$ ipython --no-banner

In [1]: import numpy as np

In [2]: np.set_printoptions(suppress=True, linewidth=120)

In [3]: W0 = np.loadtxt("data.csv", delimiter=",")

In [4]: print(W0)
[[ 2.  1. -3.  3.]
 [ 4.  2. -3. -2.]
 [ 0.  0.  2.  0.]
 [ 0.  0.  2.  2.]]

In [5]: print(np.einsum("ii->", W0))
8.0

In [6]: print(round(float(np.linalg.det(W0.T)), 3))
0.0

In [7]: print(np.kron(np.eye(2, dtype=int), W0))
[[ 2.  1. -3.  3.  0.  0. -0.  0.]
 [ 4.  2. -3. -2.  0.  0. -0. -0.]
 [ 0.  0.  2.  0.  0.  0.  0.  0.]
 [ 0.  0.  2.  2.  0.  0.  0.  0.]
 [ 0.  0. -0.  0.  2.  1. -3.  3.]
 [ 0.  0. -0. -0.  4.  2. -3. -2.]
 [ 0.  0.  0.  0.  0.  0.  2.  0.]
 [ 0.  0.  0.  0.  0.  0.  2.  2.]]

In [8]: print(np.round(np.linalg.eigvals(W0).sum().real, 3))
8.0

In [9]: U, sig, Vt = np.linalg.svd(W0, full_matrices=False)

In [10]: print(sig.round(3) + 0)
[6.768 4.11  2.302 0.   ]

In [11]: print(np.round(U.T @ W0 @ Vt.T, 3) + 0)
[[6.768 0.    0.    0.   ]
 [0.    4.11  0.    0.   ]
 [0.    0.    2.302 0.   ]
 [0.    0.    0.    0.   ]]

In [12]: print(np.round(np.abs(Vt[0]), 3))
[0.624 0.312 0.712 0.079]

In [13]: print(np.round(np.cumsum(sig ** 2) / np.sum(sig ** 2), 3))
[0.674 0.922 1.    1.   ]

In [14]: print(round(np.sqrt((sig ** 2).sum()), 3), round(np.linalg.norm(W0), 3))
8.246 8.246

In [15]: print(np.allclose(U * sig @ Vt, W0))
True

In [16]: print(np.round(Vt @ Vt.T, 3) + 0)
[[1. 0. 0. 0.]
 [0. 1. 0. 0.]
 [0. 0. 1. 0.]
 [0. 0. 0. 1.]]

In [17]: print((sig > 1e-8).sum())
3

In [18]: U, sig, Vt = np.linalg.svd(W0)

In [19]: print(np.argmax(sig[:-1] / (sig[1:] + 1e-6)) + 1)
3

In [20]: print(sig.round(3) + 0)
[6.768 4.11  2.302 0.   ]

In [21]: B = U[:, :3] @ np.diag(sig[:3]) @ Vt[:3]

In [22]: print(np.round(np.abs(W0 - B).max(), 3))
0.0

In [23]: rng = np.random.default_rng(5417)

In [24]: idx = rng.permutation(4)

In [25]: print(idx)
[0 1 3 2]

In [26]: B = W0[idx][:, idx]

In [27]: print(np.round(np.linalg.det(B), 3), round(np.linalg.det(W0[idx]), 3))
0.0 0.0

In [28]: print(np.trace(B))
8.0
